$ ipython --no-banner

In [1]: import numpy as np

In [2]: np.set_printoptions(precision=2, suppress=True, linewidth=160, floatmode="fixed")

In [3]: W0 = np.load("data.npy")

In [4]: print(W0)
[[0 0 1 0 1]
 [1 1 2 2 0]
 [2 0 1 2 2]
 [0 0 2 0 1]
 [2 0 1 2 2]
 [1 1 2 0 1]]

In [5]: G = W0.T @ W0

In [6]: print(np.trace(G), (W0 ** 2).sum())
50 50

In [7]: print(np.linalg.matrix_rank(G))
5

In [8]: print(G)
[[10  2  8 10  9]
 [ 2  2  4  2  1]
 [ 8  4 15  8  9]
 [10  2  8 12  8]
 [ 9  1  9  8 11]]

In [9]: print(np.linalg.eigvalsh(G)[::-1])
[38.62  6.80  3.68  0.86  0.04]

In [10]: x = np.array([0, 3, -1, 1, 0])

In [11]: print(W0 @ np.ones(5))
[2.00 6.00 7.00 3.00 7.00 5.00]

In [12]: print((W0 * x).sum(axis=1))
[-1  3  1 -2  1  1]

In [13]: print(np.einsum("ij,j->i", W0, x))
[-1  3  1 -2  1  1]

In [14]: print(W0 @ (2 * x))
[-2  6  2 -4  2  2]

In [15]: print((W0 @ x).argmax())
1

In [16]: print(W0 * x)
[[ 0  0 -1  0  0]
 [ 0  3 -2  2  0]
 [ 0  0 -1  2  0]
 [ 0  0 -2  0  0]
 [ 0  0 -1  2  0]
 [ 0  3 -2  0  0]]

In [17]: print(np.sign((W0 @ x).round(6)))
[-1  1  1 -1  1  1]

In [18]: Q, V = np.linalg.qr(W0[:, :3])[0], np.linalg.qr(W0[:, 3:])[0]

In [19]: sig = np.linalg.svd(Q.T @ V, compute_uv=False)

In [20]: print(np.degrees(np.arccos(sig.clip(0, 1))))
[ 5.36 55.16]

In [21]: print((sig > 0.9).sum())
1
